% ipython --no-banner

In [1]: import numpy as np

In [2]: np.set_printoptions(suppress=True, linewidth=100)

In [3]: rd = lambda a: np.round(a, 3) + 0

In [4]: E = np.load("out4.npy")

In [5]: E
Out[5]: 
array([[ 0, -2,  0,  4],
       [-1,  1,  2, -2],
       [ 0,  2,  0,  0],
       [ 1, -1,  0,  0]])

In [6]: B = E ** -1
---------------------------------------------------------------------------
ValueError                                Traceback (most recent call last)
Cell In[6], line 1
----> 1 B = E ** -1

ValueError: Integers to negative integer powers are not allowed.

In [7]: B = np.linalg.inv(E)

In [8]: (np.abs(B) > 1e-9).astype(int)
Out[8]: 
array([[0, 0, 1, 1],
       [0, 0, 1, 0],
       [1, 1, 1, 1],
       [1, 0, 1, 0]])

In [9]: B
Out[9]: 
array([[-0.  , -0.  ,  0.5 ,  1.  ],
       [-0.  , -0.  ,  0.5 , -0.  ],
       [ 0.25,  0.5 ,  0.25,  0.5 ],
       [ 0.25,  0.  ,  0.25,  0.  ]])

In [10]: rd(np.linalg.slogdet(E)[0])
Out[10]: np.float64(1.0)

In [11]: rd(np.linalg.cond(E))
Out[11]: np.float64(6.854)

In [12]: rd(np.linalg.det(E) * np.linalg.det(B))
Out[12]: np.float64(1.0)

In [13]: rd(np.linalg.det(E) * B)
Out[13]: 
array([[ 0.,  0.,  8., 16.],
       [ 0.,  0.,  8.,  0.],
       [ 4.,  8.,  4.,  8.],
       [ 4.,  0.,  4.,  0.]])

In [14]: P = np.triu(np.array([[2, 2, 1, 0], [3, 2, 1, 2], [1, 1, 1, 0], [0, 1, 3, 2]]), 1) + np.eye(4)

In [15]: B = P @ E @ np.linalg.inv(P)

In [16]: rd(np.poly(B))
Out[16]: array([  1.,  -1., -12.,  -4.,  16.])

In [17]: x = np.array([1, -1, 0, 3])

In [18]: h1 = np.maximum(E @ x, 0)

In [19]: h1
Out[19]: array([14,  0,  0,  2])

In [20]: np.flatnonzero(h1 > 1e-9)
Out[20]: array([0, 3])

In [21]: np.maximum(E @ x, 0) - np.maximum(-E @ x, 0)
Out[21]: array([14, -8, -2,  2])

In [22]: E * (h1 > 1e-9)[:, None]
Out[22]: 
array([[ 0, -2,  0,  4],
       [ 0,  0,  0,  0],
       [ 0,  0,  0,  0],
       [ 1, -1,  0,  0]])

In [23]: E.T @ h1
Out[23]: array([  2, -30,   0,  56])

In [24]: rd(np.tanh(E @ x))
Out[24]: array([ 1.   , -1.   , -0.964,  0.964])

In [25]: B = E / np.sqrt((E ** 2).mean(axis=1, keepdims=True))

In [26]: rd(np.linalg.norm(B, axis=1))
Out[26]: array([2., 2., 2., 2.])

In [27]: O = E.astype(float).copy()

In [28]: for j in range(4):
    ...:     O[:, j] -= O[:, :j] @ (O[:, :j].T @ O[:, j])
    ...:     O[:, j] /= np.linalg.norm(O[:, j])
    ...: 

In [29]: rd(O.T @ O)
Out[29]: 
array([[1., 0., 0., 0.],
       [0., 1., 0., 0.],
       [0., 0., 1., 0.],
       [0., 0., 0., 1.]])

In [30]: rd(O.T @ E)
Out[30]: 
array([[ 1.414, -1.414, -1.414,  1.414],
       [ 0.   ,  2.828,  0.   , -2.828],
       [ 0.   ,  0.   ,  1.414, -1.414],
       [ 0.   ,  0.   ,  0.   ,  2.828]])

In [31]: rd(O)
Out[31]: 
array([[ 0.   , -0.707,  0.   ,  0.707],
       [-0.707,  0.   ,  0.707,  0.   ],
       [ 0.   ,  0.707,  0.   ,  0.707],
       [ 0.707,  0.   ,  0.707,  0.   ]])

In [32]: data = np.load("mat.npy")

In [33]: data
Out[33]: 
array([[ 0,  0,  0],
       [ 7,  2,  6],
       [ 7,  2,  6],
       [ 6,  2, -6],
       [-7, -7,  5],
       [ 7,  2,  6],
       [ 7,  2,  6],
       [-1, -5, -1],
       [ 6,  2, -6],
       [-7, -7,  5],
       [ 0,  0,  0],
       [ 6,  2, -6],
       [13,  4,  0],
       [ 0,  0,  0],
       [-1, -5, -1],
       [ 0,  0,  0],
       [ 6,  2, -6],
       [ 7,  2,  6],
       [ 0,  0,  0],
       [ 0,  0,  0],
       [ 0,  0,  0],
       [-7, -7,  5],
       [ 7,  2,  6],
       [-7, -7,  5],
       [ 7,  2,  6],
       [ 7,  2,  6],
       [ 0,  0,  0],
       [ 0,  0,  0],
       [ 0,  0,  0]])

In [34]: # rows 1 and 2 are equal

In [35]: cov = np.cov(data, rowvar=False)

In [36]: rd(np.corrcoef(data.T))
Out[36]: 
array([[ 1.   ,  0.907, -0.062],
       [ 0.907,  1.   , -0.177],
       [-0.062, -0.177,  1.   ]])

In [37]: rd(data.std(axis=0))
Out[37]: array([5.14 , 3.251, 4.039])

In [38]: rd(np.corrcoef(data[:, 1], data[:, 0])[0, 1])
Out[38]: np.float64(0.907)

In [39]: rd(cov)
Out[39]: 
array([[27.362, 15.704, -1.33 ],
       [15.704, 10.948, -2.411],
       [-1.33 , -2.411, 16.899]])

In [40]: np.argwhere(np.triu(np.abs(np.corrcoef(data.T)) > 0.8, 1))
Out[40]: array([[0, 1]])

In [41]: P = data @ np.linalg.solve(data.T @ data, data.T)

In [42]: np.linalg.matrix_rank(np.eye(29) - P)
Out[42]: np.int64(26)

In [43]: rd(P @ data[:, 2])
Out[43]: 
array([ 0.,  6.,  6., -6.,  5.,  6.,  6., -1., -6.,  5.,  0., -6.,  0.,  0., -1.,  0., -6.,  6.,
        0.,  0.,  0.,  5.,  6.,  5.,  6.,  6.,  0.,  0.,  0.])

In [44]: rd(np.linalg.eigvalsh(P))
Out[44]: 
array([0., 0., 0., 0., 0., 0., 0., 0., 0., 0., 0., 0., 0., 0., 0., 0., 0., 0., 0., 0., 0., 0., 0.,
       0., 0., 0., 1., 1., 1.])

In [45]: cent = data[[26, 24]].astype(float)

In [46]: for _ in range(6):
    ...:     idx = np.linalg.norm(data[:, None] - cent, axis=-1).argmin(axis=1)
    ...:     cent = np.array([data[idx == j].mean(axis=0) for j in range(2)])
    ...: 

In [47]: idx
Out[47]: array([0, 1, 1, 0, 0, 1, 1, 0, 0, 0, 0, 0, 1, 0, 0, 0, 0, 1, 0, 0, 0, 0, 1, 0, 1, 1, 0, 0, 0])

In [48]: rd(cent)
Out[48]: 
array([[-0.3  , -1.5  , -0.3  ],
       [ 7.667,  2.222,  5.333]])

In [49]: np.bincount(idx)
Out[49]: array([20,  9])
